>>> import numpy as np
>>> import numpy.linalg as la
>>> np.set_printoptions(precision=3, suppress=True, linewidth=160, legacy="1.25")
>>> s = 10 * 0.7 ** np.arange(5)
>>> q, _ = la.qr(np.array([[1.1, 0.9, -0.2, -0.5, 0.5],
...     [0.3, 0.7, -0.7, -1.0, -0.3],
...     [-0.7, 0.0, -0.8, 0.6, -1.1],
...     [0.2, 1.2, -1.8, -1.2, -0.2],
...     [1.4, -0.5, 0.5, -0.1, 0.1]]))
>>> rng = np.random.default_rng(59007)
>>> mat = rng.normal(size=(10, 5)) * s @ q
>>> mat
array([[-5.894, -1.487,  8.203, -6.012, -1.132],
       [ 4.931,  7.51 , -5.906, -9.426, -7.648],
       [-7.875, -9.453,  6.115, -0.525,  4.415],
       [ 6.667,  4.514, -1.342, -8.68 ,  1.561],
       [-5.692, -1.796,  4.023, 16.715, -7.699],
       [ 3.309, -0.431, -5.062, -2.528,  1.272],
       [-2.586,  4.739, -4.725,  0.147, -3.76 ],
       [-7.719, -0.258, 10.207,  7.906,  3.079],
       [ 4.716,  1.591, -4.741, -0.831,  5.902],
       [ 3.831,  7.582,  3.554, -6.5  , -4.814]])
>>> z = mat[:, 0] > np.median(mat[:, 0])
>>> f = mat[z].mean(axis=0) - mat[~z].mean(axis=0)
>>> (((mat - mat.mean(axis=0)) @ f > 0) == z).mean()
0.9
>>> z.astype(int)
array([0, 1, 0, 1, 0, 1, 0, 0, 1, 1])
>>> th = np.radians(45)
>>> R = np.eye(5)
>>> R[1, 1] = R[0, 0] = np.cos(th)
>>> R[1, 0], R[0, 1] = -np.sin(th), np.sin(th)
>>> print(R)
[[ 0.707  0.707  0.     0.     0.   ]
 [-0.707  0.707  0.     0.     0.   ]
 [ 0.     0.     1.     0.     0.   ]
 [ 0.     0.     0.     1.     0.   ]
 [ 0.     0.     0.     0.     1.   ]]
>>> out = mat @ R.T
>>> np.allclose(mat @ mat.T, out @ out.T)
True
>>> f, v = mat[7], mat[1]
>>> round(float(f @ f), 3)
235.819
>>> pr = (f @ v) / (f @ f) * f
>>> v - pr
array([-1.562,  7.293,  2.679, -2.776, -5.058])
>>> E = np.loadtxt("mat.csv", delimiter=",")
>>> E
array([[4., 3., 3.],
       [3., 4., 3.],
       [3., 3., 4.]])
>>> # symmetric, so the eigenvalues are real
>>> q, vecs = la.qr(E[:, :2])[0], la.qr(E[:, 2:])[0]
>>> s = la.svd(q.T @ vecs, compute_uv=False)
>>> (s > 0.9).sum()
1
>>> arr = np.array([[0, 5, 0, 5, 1, 2],
...     [4, 3, 5, 5, 4, 0],
...     [2, 0, 1, 5, 3, 2],
...     [0, 3, 3, 0, 3, 2],
...     [5, 0, 5, 1, 3, 4]]) * (rng.random((5, 6)) < 0.3)
>>> arr
array([[0, 5, 0, 0, 0, 0],
       [0, 0, 0, 0, 0, 0],
       [0, 0, 0, 0, 0, 0],
       [0, 0, 3, 0, 0, 0],
       [0, 0, 0, 0, 0, 0]])
>>> # null space of dimension 4
>>> Uu, s, VT = la.svd(arr)
>>> s
array([5., 3., 0., 0., 0.])
>>> out = Uu[:, :2] @ np.diag(s[:2]) @ VT[:2]
>>> la.matrix_rank(arr, rtol=0.05)
2
>>> np.round(la.norm(arr - out) / la.norm(arr), 3)
0.0
>>> print(np.argsort(-la.norm(arr, axis=0).round(6), kind="stable")[:3])
[1 2 0]
>>> print([round(float(x), 3) for x in la.svd(arr, compute_uv=False)[:3]])
[5.0, 3.0, 0.0]
>>> la.cond(arr) > 100
True
>>> Uu, s, VT = la.svd(arr, full_matrices=False)
>>> np.cumsum(s ** 2) / np.sum(s ** 2)
array([0.735, 1.   , 1.   , 1.   , 1.   ])
>>> Uu, s, VT = la.svd(arr)
>>> vecs = VT[:(s > 1e-8).sum()]
>>> x0 = arr[4] + -2 * arr[2] + rng.integers(2) * np.eye(6)[4]
>>> print(x0)
[0. 0. 0. 0. 0. 0.]
>>> np.diag(vecs.T @ vecs)
array([0., 1., 1., 0., 0., 0.])
>>> X = np.load("out5.npy")
>>> X
array([[ 0.777, -0.228,  0.32 , -0.137],
       [-0.228,  0.067, -0.094,  0.04 ],
       [ 0.32 , -0.094,  0.132, -0.056],
       [-0.137,  0.04 , -0.056,  0.024]])
>>> # projection: eigenvalues are 0 or 1
>>> r = la.matrix_rank(X)
>>> r
1
>>> null = la.svd(X)[2][r:].T
>>> [int(la.matrix_rank(X[:i])) for i in range(1, len(X) + 1)]
[1, 1, 1, 1]
>>> np.allclose(X @ null, 0)
True
>>> print([int(la.matrix_rank(np.delete(X, i, axis=0))) for i in range(4)])
[1, 1, 1, 1]
